$ python3 -q
>>> import numpy as np
>>> np.set_printoptions(precision=2, suppress=True, linewidth=100, floatmode="fixed")
>>> A = np.array([[1, 1, 0], [-3, -2, -1], [0, 0, -1]])
>>> A[:, 1] = -3 * A[:, 0]
>>> A
array([[ 1, -3,  0],
       [-3,  9, -1],
       [ 0,  0, -1]])
>>> proj = np.triu(np.array([[3, 0, 1], [2, 0, 3], [1, 3, 1]]), 1) + np.eye(3)
>>> out = proj @ A @ np.linalg.inv(proj)
>>> np.round(np.linalg.det(out), 2)
np.float64(0.0)
>>> np.linalg.matrix_rank(out)
np.int64(2)
>>> np.trace(out), np.trace(A)
(np.float64(9.0), np.int64(9))
>>> def softmax(z):
...     e = np.exp(z - z.max(axis=-1, keepdims=True))
...     return e / e.sum(axis=-1, keepdims=True)
... 
>>> np.round(softmax(A[1]), 2) + 0
array([0.00, 1.00, 0.00])
>>> softmax(A).sum(axis=1)
array([1.00, 1.00, 1.00])
>>> np.round(softmax(10 * A[1]), 2) + 0
array([0.00, 1.00, 0.00])
>>> S = A @ A.T / np.sqrt(3)
>>> np.round(softmax(S), 2) + 0
array([[1.00, 0.00, 0.00],
       [0.00, 1.00, 0.00],
       [0.22, 0.39, 0.39]])
>>> softmax(S).round(6).argmax(axis=1)
array([0, 1, 1])
>>> np.allclose(A[:-1].T @ np.linalg.lstsq(A[:-1].T, A[-1])[0], A[-1])
True
>>> np.unique(A.round(6), axis=0).shape
(3, 3)
>>> F = np.load("out4.npy")
>>> F
array([[ 0,  3, -3,  0],
       [-4, -2,  4,  3],
       [ 3,  3,  2,  2],
       [-1,  3, -3, -2]])
>>> out = F / np.sqrt((F ** 2).mean(axis=1, keepdims=True))
>>> F - F.mean(axis=1, keepdims=True)
array([[ 0.00,  3.00, -3.00,  0.00],
       [-4.25, -2.25,  3.75,  2.75],
       [ 0.50,  0.50, -0.50, -0.50],
       [-0.25,  3.75, -2.25, -1.25]])
>>> np.linalg.norm(out, axis=1)
array([2.00, 2.00, 2.00, 2.00])
>>> np.linalg.matrix_rank(F - F.mean(axis=1, keepdims=True))
np.int64(3)
>>> np.linalg.matrix_rank(out) == np.linalg.matrix_rank(F)
np.True_
>>> out[1]
array([-1.19, -0.60,  1.19,  0.89])
